$ ipython --no-banner

In [1]: import numpy as np

In [2]: import numpy.linalg as la

In [3]: np.set_printoptions(suppress=True, linewidth=160)

In [4]: def tidy(a):
   ...:     return np.round(a, 2) + 0
   ...: 

In [5]: A = np.loadtxt("block15.csv", delimiter=",")

In [6]: tidy(A)
Out[6]: 
array([[ 2.82,  0.92, -0.37,  0.31],
       [ 0.92, -1.58,  1.83, -1.53],
       [-0.37,  1.83,  2.27,  0.61],
       [ 0.31, -1.53,  0.61,  2.49]])

In [7]: # equal to its transpose

In [8]: q = A.astype(float).copy()

In [9]: for j in range(4):
   ...:     q[:, j] -= q[:, :j] @ (q[:, :j].T @ q[:, j])
   ...:     q[:, j] /= la.norm(q[:, j])
   ...: 

In [10]: tidy(q)
Out[10]: 
array([[ 0.94,  0.31, -0.12,  0.1 ],
       [ 0.31, -0.53,  0.61, -0.51],
       [-0.12,  0.61,  0.76,  0.2 ],
       [ 0.1 , -0.51,  0.2 ,  0.83]])

In [11]: tidy(la.pinv(A))
Out[11]: 
array([[ 0.31,  0.1 , -0.04,  0.03],
       [ 0.1 , -0.18,  0.2 , -0.17],
       [-0.04,  0.2 ,  0.25,  0.07],
       [ 0.03, -0.17,  0.07,  0.28]])

In [12]: def softmax(z):
    ...:     e = np.exp(z - z.max(axis=-1, keepdims=True))
    ...:     return e / e.sum(axis=-1, keepdims=True)
    ...: 

In [13]: tidy(softmax(A[1] + -1))
Out[13]: array([0.27, 0.02, 0.68, 0.02])

In [14]: tidy(softmax(A).sum(axis=1))
Out[14]: array([1., 1., 1., 1.])

In [15]: scores = A @ A.T / np.sqrt(4)

In [16]: tidy(softmax(scores + np.triu(np.full(scores.shape, -np.inf), 1)))
Out[16]: 
array([[1.  , 0.  , 0.  , 0.  ],
       [0.01, 0.99, 0.  , 0.  ],
       [0.01, 0.01, 0.98, 0.  ],
       [0.01, 0.01, 0.01, 0.97]])
